$ python3 -q
>>> import numpy as np
>>> np.set_printoptions(suppress=True, linewidth=200)
>>> tidy = lambda a: np.round(a, 2) + 0
>>> arr = np.loadtxt("case14.csv", delimiter=",")
>>> arr
array([[ 0., -1.,  2.],
       [ 0.,  0.,  1.],
       [ 0.,  0.,  0.]])
>>> [int(np.linalg.matrix_rank(np.linalg.matrix_power(arr, p))) for p in range(1, 4)]
[2, 1, 0]
>>> np.linalg.matrix_rank(arr - arr[0, 0] * np.eye(3))
np.int64(2)
>>> proj = np.triu(np.array([[-2, -1, 1], [3, -2, 3], [0, 2, -2]]), 1) + np.eye(3)
>>> A2 = proj @ arr @ np.linalg.inv(proj)
>>> proj @ arr - arr @ proj
array([[0., 0., 2.],
       [0., 0., 0.],
       [0., 0., 0.]])
>>> np.poly(A2)
array([1., 0., 0., 0.])
>>> np.linalg.matrix_rank(A2)
np.int64(2)
>>> A2
array([[ 0., -1.,  4.],
       [ 0.,  0.,  1.],
       [ 0.,  0.,  0.]])
>>> E = np.loadtxt("out4.csv", delimiter=",")
>>> E
array([[ 1.41, -8.1 ,  0.46, -0.27,  1.62,  5.36, -0.88],
       [ 4.64,  3.47, -7.87,  1.19, -1.58, -0.42,  0.57],
       [ 7.06,  3.74, -3.24,  2.77,  4.17, -0.33, -0.63],
       [ 0.05,  1.53, -3.26,  6.25,  1.98, -2.6 , -6.11],
       [-1.38,  2.78, -4.32,  6.25, -1.38, -0.88,  5.47],
       [ 1.66,  0.04,  0.94, -5.8 , -3.3 ,  6.75,  2.5 ],
       [-2.59,  5.93,  6.21,  1.21, -1.1 , -3.7 , -1.79],
       [-2.73, -1.36,  5.74, -1.98,  4.73,  4.12,  3.8 ],
       [-1.7 ,  3.5 , -1.39,  4.13, -0.3 , -2.33, -7.77],
       [ 2.81, -6.75,  3.94, -0.47, -1.71, -4.98,  1.76],
       [-3.2 ,  5.52,  4.72,  4.27,  1.76,  3.58,  1.69],
       [-4.46,  3.78,  1.17,  4.26, -4.04, -3.2 , -4.46],
       [ 1.23, -3.88, -1.8 , -7.25, -3.09, -0.61,  4.22],
       [-4.33,  2.64,  2.64, -6.66,  0.31, -3.95, -2.69],
       [ 7.  ,  5.22,  0.92,  3.04,  0.3 ,  3.53,  1.04],
       [-2.71, -4.87,  5.18, -3.  ,  4.4 , -0.81, -3.62],
       [-2.92,  2.29,  1.71, -5.63, -5.23,  1.96, -4.52],
       [ 3.19, -2.84, -0.68,  1.95, -1.25,  7.74, -4.  ],
       [-2.58,  5.77,  1.66, -7.27,  0.75,  1.93, -0.39],
       [ 3.78,  3.49, -5.99, -2.45,  4.5 ,  1.23, -3.15],
       [-5.43, -5.82,  4.53,  1.99,  1.56,  3.11,  0.32],
       [ 2.71, -3.29, -2.64, -0.8 , -3.76,  0.27,  7.75],
       [-4.84, -1.12, -2.38, -1.92, -0.56, -0.93, -8.05],
       [ 1.57, -2.81,  5.36,  3.83, -0.78, -5.97,  3.16],
       [-4.17,  1.9 ,  2.16, -3.92, -7.13, -2.62, -1.08]])
>>> W2 = E[[20, 23]].astype(float)
>>> for _ in range(7):
...     labels = np.linalg.norm(E[:, None] - W2, axis=-1).argmin(axis=1)
...     W2 = np.array([E[labels == j].mean(axis=0) for j in range(2)])
... 
>>> labels
array([0, 1, 1, 1, 1, 0, 1, 0, 1, 0, 1, 1, 0, 0, 1, 0, 0, 0, 0, 1, 0, 0, 0, 1, 0])
>>> np.bincount(labels)
array([14, 11])
>>> np.abs(W2[1] - W2[0]).argmax()
np.int64(3)
